% python3 -q
>>> import numpy as np
>>> from numpy import linalg as LA
>>> np.set_printoptions(precision=3, suppress=True, linewidth=100, floatmode="fixed")
>>> feats = np.load("data.npy")
>>> feats
array([[ 1.166,  1.596, -0.512,  1.015],
       [ 2.112, -2.113, -3.584, -2.433],
       [ 2.390,  3.211, -0.995,  1.991],
       [-0.537, -2.314, -0.684, -1.786],
       [-1.517, -6.888, -2.137, -5.376],
       [ 3.604,  4.799, -1.504,  3.037],
       [ 2.087, -2.128, -3.638, -2.419],
       [ 0.689, -0.676, -1.179, -0.792],
       [ 4.545,  1.081, -4.583, -0.426],
       [-5.694, -2.689,  5.107, -0.632],
       [ 1.496,  6.908,  2.083,  5.384],
       [-1.404,  1.412,  2.410,  1.605],
       [-1.023, -4.613, -1.400, -3.588],
       [ 0.333,  5.336,  2.618,  4.437],
       [ 0.879, -3.698, -3.130, -3.363],
       [-3.578, -4.791,  1.492, -3.010],
       [-2.560, -0.235,  2.897,  0.587],
       [-4.530, -1.107,  4.594,  0.413],
       [ 0.504,  2.315,  0.685,  1.803],
       [-0.201,  3.012,  1.914,  2.604],
       [ 2.196,  6.182,  0.907,  4.561],
       [-4.987, -3.408,  3.890, -1.384]])
>>> lab = feats[:, 1] > np.median(feats[:, 1])
>>> r0 = feats[lab].mean(axis=0) - feats[~lab].mean(axis=0)
>>> round((((feats - feats.mean(axis=0)) @ r0 > 0) == lab).mean(), 3)
np.float64(0.955)
>>> ((feats - feats.mean(axis=0)) @ r0 > 0).astype(int)
array([1, 0, 1, 0, 0, 1, 0, 0, 1, 0, 1, 1, 0, 1, 0, 0, 0, 0, 1, 1, 1, 0])
>>> lab.astype(int)
array([1, 0, 1, 0, 0, 1, 0, 0, 1, 0, 1, 1, 0, 1, 0, 0, 1, 0, 1, 1, 1, 0])
>>> U, sv, vt = LA.svd(feats)
>>> np.argmax(sv[:-1] / (sv[1:] + 1e-6)) + 1
np.int64(2)
>>> other = U[:, :2] @ np.diag(sv[:2]) @ vt[:2]
>>> LA.matrix_rank(other)
np.int64(2)
>>> round(float(LA.norm(feats - other, 2)), 3), np.round(sv[2], 3)
(0.113, np.float64(0.113))
>>> LA.matrix_rank(feats, rtol=0.05)
np.int64(2)
>>> round(np.abs(feats - other).max(), 3)
np.float64(0.036)
>>> Xc = (feats - feats.mean(axis=0)) / feats.std(axis=0)
>>> np.argwhere(np.abs(Xc) > 2)
array([[9, 0]])
>>> Xc.std(axis=0)
array([1.000, 1.000, 1.000, 1.000])
>>> beta = LA.lstsq(np.delete(Xc, 3, axis=1), Xc[:, 3])[0]
>>> np.abs(beta).argmax()
np.int64(1)
>>> beta
array([-0.282,  1.117, -0.001])
>>> arr = np.loadtxt("m.csv", delimiter=",")
>>> arr
array([[ 0.000,  2.000, -1.000],
       [ 2.000,  0.000,  2.000],
       [-1.000,  2.000,  0.000]])
>>> np.all(LA.eigvalsh(arr) > 0)
np.False_
>>> [round(float(LA.det(arr[:i, :i])), 2) + 0 for i in range(1, 4)]
[0.0, -4.0, -8.0]
>>> A = np.load("sample13.npy")
>>> A
array([[ 0.819,  1.227,  1.221,  0.807, -0.013,  0.006],
       [-2.024, -3.034, -3.007, -2.030, -0.027,  0.025],
       [ 1.174,  1.786,  1.752,  1.156,  0.031,  0.022],
       [ 0.653,  0.990,  1.030,  0.680,  0.010, -0.030],
       [ 1.370,  2.070,  2.017,  1.348,  0.012, -0.021],
       [ 2.166,  3.259,  3.224,  2.143,  0.002,  0.002],
       [-2.365, -3.531, -3.576, -2.340,  0.017, -0.005],
       [ 1.461,  2.183,  2.204,  1.416,  0.002,  0.033],
       [ 0.768,  1.136,  1.140,  0.780,  0.011,  0.000],
       [ 3.724,  5.631,  5.654,  3.748,  0.000,  0.015],
       [ 1.007,  1.511,  1.473,  0.973,  0.004,  0.002],
       [ 0.535,  0.782,  0.778,  0.518,  0.019,  0.016],
       [ 0.073,  0.096,  0.071,  0.106, -0.021, -0.005],
       [ 2.923,  4.360,  4.395,  2.936, -0.011,  0.036],
       [-1.407, -2.077, -2.070, -1.395,  0.003,  0.019],
       [-1.639, -2.479, -2.500, -1.629, -0.050,  0.006],
       [ 2.708,  4.127,  4.071,  2.740, -0.014, -0.012],
       [ 1.456,  2.142,  2.127,  1.432, -0.016, -0.007],
       [-0.930, -1.415, -1.394, -0.929,  0.029, -0.013],
       [-1.123, -1.683, -1.661, -1.135,  0.006, -0.021],
       [-2.318, -3.449, -3.425, -2.306, -0.001,  0.011],
       [ 0.124,  0.142,  0.154,  0.124,  0.006,  0.007],
       [ 1.165,  1.743,  1.733,  1.182,  0.002, -0.003]])
>>> vec = np.array([0, -8, 5, -1, -2, -3])
>>> h = np.maximum(A @ vec, 0)
>>> np.flatnonzero(h > 1e-9)
array([ 1,  6, 14, 15, 18, 19, 20])
>>> h
array([ 0.000, 11.246,  0.000,  0.000,  0.000,  0.000, 12.689,  0.000,  0.000,  0.000,  0.000,
        0.000,  0.000,  0.000,  7.598,  9.043,  0.000,  0.000,  5.260,  6.345, 12.742,  0.000,
        0.000])
>>> A.T @ h
array([-119.836, -179.193, -179.041, -119.323,   -0.339,    0.355])
>>> np.tanh(A @ vec)
array([-1.000,  1.000, -1.000, -0.998, -1.000, -1.000,  1.000, -1.000, -1.000, -1.000, -1.000,
       -0.995, -0.432, -1.000,  1.000,  1.000, -1.000, -1.000,  1.000,  1.000,  1.000, -0.480,
       -1.000])
>>> A * (h > 1e-9)[:, None]
array([[ 0.000,  0.000,  0.000,  0.000, -0.000,  0.000],
       [-2.024, -3.034, -3.007, -2.030, -0.027,  0.025],
       [ 0.000,  0.000,  0.000,  0.000,  0.000,  0.000],
       [ 0.000,  0.000,  0.000,  0.000,  0.000, -0.000],
       [ 0.000,  0.000,  0.000,  0.000,  0.000, -0.000],
       [ 0.000,  0.000,  0.000,  0.000,  0.000,  0.000],
       [-2.365, -3.531, -3.576, -2.340,  0.017, -0.005],
       [ 0.000,  0.000,  0.000,  0.000,  0.000,  0.000],
       [ 0.000,  0.000,  0.000,  0.000,  0.000,  0.000],
       [ 0.000,  0.000,  0.000,  0.000,  0.000,  0.000],
       [ 0.000,  0.000,  0.000,  0.000,  0.000,  0.000],
       [ 0.000,  0.000,  0.000,  0.000,  0.000,  0.000],
       [ 0.000,  0.000,  0.000,  0.000, -0.000, -0.000],
       [ 0.000,  0.000,  0.000,  0.000, -0.000,  0.000],
       [-1.407, -2.077, -2.070, -1.395,  0.003,  0.019],
       [-1.639, -2.479, -2.500, -1.629, -0.050,  0.006],
       [ 0.000,  0.000,  0.000,  0.000, -0.000, -0.000],
       [ 0.000,  0.000,  0.000,  0.000, -0.000, -0.000],
       [-0.930, -1.415, -1.394, -0.929,  0.029, -0.013],
       [-1.123, -1.683, -1.661, -1.135,  0.006, -0.021],
       [-2.318, -3.449, -3.425, -2.306, -0.001,  0.011],
       [ 0.000,  0.000,  0.000,  0.000,  0.000,  0.000],
       [ 0.000,  0.000,  0.000,  0.000,  0.000, -0.000]])
>>> np.maximum(A @ (3 * vec), 0)
array([ 0.000, 33.738,  0.000,  0.000,  0.000,  0.000, 38.067,  0.000,  0.000,  0.000,  0.000,
        0.000,  0.000,  0.000, 22.794, 27.129,  0.000,  0.000, 15.780, 19.035, 38.226,  0.000,
        0.000])
